$ python3 -q
>>> import numpy as np
>>> from numpy import linalg as LA
>>> np.set_printoptions(suppress=True, linewidth=160)
>>> def rd(a):
...     return np.round(a, 2) + 0
... 
>>> A = np.array([[0, 0, 1, 0, 0],
...     [0, 0, 0, 0, 5],
...     [0, 1, 0, 0, 0],
...     [0, 0, 0, 1, 0],
...     [3, 0, 0, 0, 0]])
>>> A
array([[0, 0, 1, 0, 0],
       [0, 0, 0, 0, 5],
       [0, 1, 0, 0, 0],
       [0, 0, 0, 1, 0],
       [3, 0, 0, 0, 0]])
>>> rng = np.random.default_rng(7865)
>>> lab = rng.permutation(5)
>>> Y = A[:, lab] * rng.choice([-1, 1], 5)
>>> Y
array([[0, 0, 0, 0, 1],
       [0, 0, 5, 0, 0],
       [0, 0, 0, 1, 0],
       [0, 1, 0, 0, 0],
       [3, 0, 0, 0, 0]])
>>> U, _, VT = LA.svd(A.T @ Y)
>>> lab
array([0, 3, 4, 1, 2])
>>> rd(LA.svd(A, compute_uv=False))
array([5., 3., 1., 1., 1.])
>>> A @ A.T
array([[ 1,  0,  0,  0,  0],
       [ 0, 25,  0,  0,  0],
       [ 0,  0,  1,  0,  0],
       [ 0,  0,  0,  1,  0],
       [ 0,  0,  0,  0,  9]])
>>> A.T @ A
array([[ 9,  0,  0,  0,  0],
       [ 0,  1,  0,  0,  0],
       [ 0,  0,  1,  0,  0],
       [ 0,  0,  0,  1,  0],
       [ 0,  0,  0,  0, 25]])
>>> rd(LA.norm(A, axis=0))
array([3., 1., 1., 1., 5.])
>>> A[:, 0] @ A[:, 1]
np.int64(0)
>>> Y = A / LA.norm(A, axis=1, keepdims=True)
>>> gram = Y @ Y.T
>>> gram
array([[1., 0., 0., 0., 0.],
       [0., 1., 0., 0., 0.],
       [0., 0., 1., 0., 0.],
       [0., 0., 0., 1., 0.],
       [0., 0., 0., 0., 1.]])
>>> (np.abs(gram) > 0.9).astype(int)
array([[1, 0, 0, 0, 0],
       [0, 1, 0, 0, 0],
       [0, 0, 1, 0, 0],
       [0, 0, 0, 1, 0],
       [0, 0, 0, 0, 1]])
>>> (gram - 2 * np.eye(5)).round(6).argmax(axis=1)
array([1, 0, 0, 0, 0])
>>> blk = np.stack([A, 2 * A, A[::-1]])
>>> np.einsum("bij,cij->bc", blk, blk)
array([[ 37,  74,   1],
       [ 74, 148,   2],
       [  1,   2,  37]])
>>> blk.shape
(3, 5, 5)
>>> rd(LA.det(blk))
array([ -15., -480.,  -15.])
>>> blk.sum(axis=0)
array([[ 3,  0,  3,  0,  0],
       [ 0,  0,  0,  1, 15],
       [ 0,  4,  0,  0,  0],
       [ 0,  0,  0,  3,  5],
       [ 9,  0,  1,  0,  0]])
>>> rd(LA.norm(blk, axis=(1, 2)))
array([ 6.08, 12.17,  6.08])
>>> lab = rng.permutation(5)
>>> lab
array([0, 1, 4, 3, 2])
>>> Y = A[lab][:, lab]
>>> np.diag(Y)
array([0, 0, 0, 1, 0])
>>> rd(np.sort(np.abs(LA.eigvals(Y))))
array([1.  , 1.97, 1.97, 1.97, 1.97])
>>> np.trace(Y)
np.int64(1)
>>> Y
array([[0, 0, 0, 0, 1],
       [0, 0, 5, 0, 0],
       [3, 0, 0, 0, 0],
       [0, 0, 0, 1, 0],
       [0, 1, 0, 0, 0]])
>>> Y = np.array([[5, 5, 1, 3, 2, 3, 2, 0, 3, 0],
...     [0, 5, 5, 1, 4, 3, 3, 5, 4, 4],
...     [0, 2, 3, 2, 2, 3, 1, 5, 4, 4],
...     [0, 5, 5, 0, 2, 1, 5, 5, 0, 1],
...     [1, 2, 2, 4, 2, 5, 5, 5, 5, 3],
...     [2, 4, 3, 0, 1, 3, 3, 0, 1, 3],
...     [1, 4, 5, 5, 0, 5, 2, 2, 3, 1],
...     [3, 4, 2, 2, 1, 1, 4, 3, 4, 2],
...     [4, 5, 5, 3, 5, 5, 1, 5, 2, 4],
...     [2, 2, 0, 5, 0, 4, 3, 5, 2, 5]])
>>> mat = np.tril(Y)
>>> mat
array([[5, 0, 0, 0, 0, 0, 0, 0, 0, 0],
       [0, 5, 0, 0, 0, 0, 0, 0, 0, 0],
       [0, 2, 3, 0, 0, 0, 0, 0, 0, 0],
       [0, 5, 5, 0, 0, 0, 0, 0, 0, 0],
       [1, 2, 2, 4, 2, 0, 0, 0, 0, 0],
       [2, 4, 3, 0, 1, 3, 0, 0, 0, 0],
       [1, 4, 5, 5, 0, 5, 2, 0, 0, 0],
       [3, 4, 2, 2, 1, 1, 4, 3, 0, 0],
       [4, 5, 5, 3, 5, 5, 1, 5, 2, 0],
       [2, 2, 0, 5, 0, 4, 3, 5, 2, 5]])
>>> # triangular, det is the product of the diagonal
>>> rd(np.trace(LA.pinv(mat) @ mat))
np.float64(9.0)
>>> LA.lstsq(mat[:-1].T, mat[-1])[2]
np.int32(8)
>>> np.unique(mat.round(6), axis=0).shape
(10, 10)
